% python3 -q
>>> import numpy as np
>>> from numpy import linalg as LA
>>> np.set_printoptions(precision=3, suppress=True, linewidth=140)
>>> def rd(a):
...     return np.round(a, 3) + 0
... 
>>> feats = np.loadtxt("out19.csv", delimiter=",")
>>> feats
array([[ 0., -3.,  0.,  0.,  0.,  0.],
       [-3.,  2., -3.,  0.,  0.,  0.],
       [ 0., -3.,  3., -3.,  0.,  0.],
       [ 0.,  0., -3.,  1., -3.,  0.],
       [ 0.,  0.,  0., -3.,  3., -3.],
       [ 0.,  0.,  0.,  0., -3.,  3.]])
>>> W1 = np.array([[2, 1], [-2, 1], [-3, -1], [0, 3], [-3, 3], [3, 3]])
>>> b = np.array([2, -3])
>>> hid = np.maximum(feats @ W1 + b, 0)
>>> rd((hid > 0).mean(axis=0))
array([0.667, 0.   ])
>>> basis = np.array([[5, 3], [5, 2]])
>>> hid @ basis
array([[ 40.,  24.],
       [  5.,   3.],
       [  0.,   0.],
       [100.,  60.],
       [  0.,   0.],
       [100.,  60.]])
>>> W1 @ basis
array([[ 15,   8],
       [ -5,  -4],
       [-20, -11],
       [ 15,   6],
       [  0,  -3],
       [ 30,  15]])
>>> ev, V = LA.eigh(feats)
>>> vec = np.array([1, -1, -1, 0, 3, 3])
>>> vec @ feats @ vec
np.float64(5.0)
>>> rd(LA.eigvalsh(feats[1:, 1:]))
array([-3.064, -0.298,  2.037,  5.77 ,  7.555])
>>> np.abs(feats).sum(axis=1).max(), rd(np.abs(ev).max())
(np.float64(9.0), np.float64(7.667))
>>> t = np.deg2rad(120)
>>> m1 = np.eye(4)
>>> m1[np.ix_([3, 2], [3, 2])] = [[np.cos(t), -np.sin(t)], [np.sin(t), np.cos(t)]]
>>> rd(m1)
array([[ 1.   ,  0.   ,  0.   ,  0.   ],
       [ 0.   ,  1.   ,  0.   ,  0.   ],
       [ 0.   ,  0.   , -0.5  ,  0.866],
       [ 0.   ,  0.   , -0.866, -0.5  ]])
>>> rd(np.trace(m1))
np.float64(1.0)
>>> np.allclose(m1 @ m1.T, m1.T @ m1)
True
>>> rd(np.abs(LA.eigvals(m1)).max())
np.float64(1.0)
>>> rd(np.sort(np.abs(LA.eigvals(m1))))
array([1., 1., 1., 1.])
>>> B = LA.inv(m1)
>>> rd(m1 @ B)
array([[1., 0., 0., 0.],
       [0., 1., 0., 0.],
       [0., 0., 1., 0.],
       [0., 0., 0., 1.]])
>>> (np.abs(B) > 1e-9).astype(int)
array([[1, 0, 0, 0],
       [0, 1, 0, 0],
       [0, 0, 1, 1],
       [0, 0, 1, 1]])
>>> rd(LA.slogdet(m1)[0])
np.float64(1.0)
>>> rd(LA.inv(B))
array([[ 1.   ,  0.   ,  0.   ,  0.   ],
       [ 0.   ,  1.   ,  0.   ,  0.   ],
       [ 0.   ,  0.   , -0.5  ,  0.866],
       [ 0.   ,  0.   , -0.866, -0.5  ]])
>>> print(rd(B))
[[ 1.     0.     0.     0.   ]
 [ 0.     1.     0.     0.   ]
 [ 0.     0.    -0.5   -0.866]
 [ 0.     0.     0.866 -0.5  ]]
>>> rd(LA.det(m1[::-1]))
np.float64(1.0)
>>> rd(LA.det(2 * m1)), rd(LA.det(m1))
(np.float64(16.0), np.float64(1.0))
>>> rd(LA.eigvals(m1).sum().real)
np.float64(1.0)
>>> rd(LA.eigvals(m1))
array([-0.5+0.866j, -0.5-0.866j,  1. +0.j   ,  1. +0.j   ])
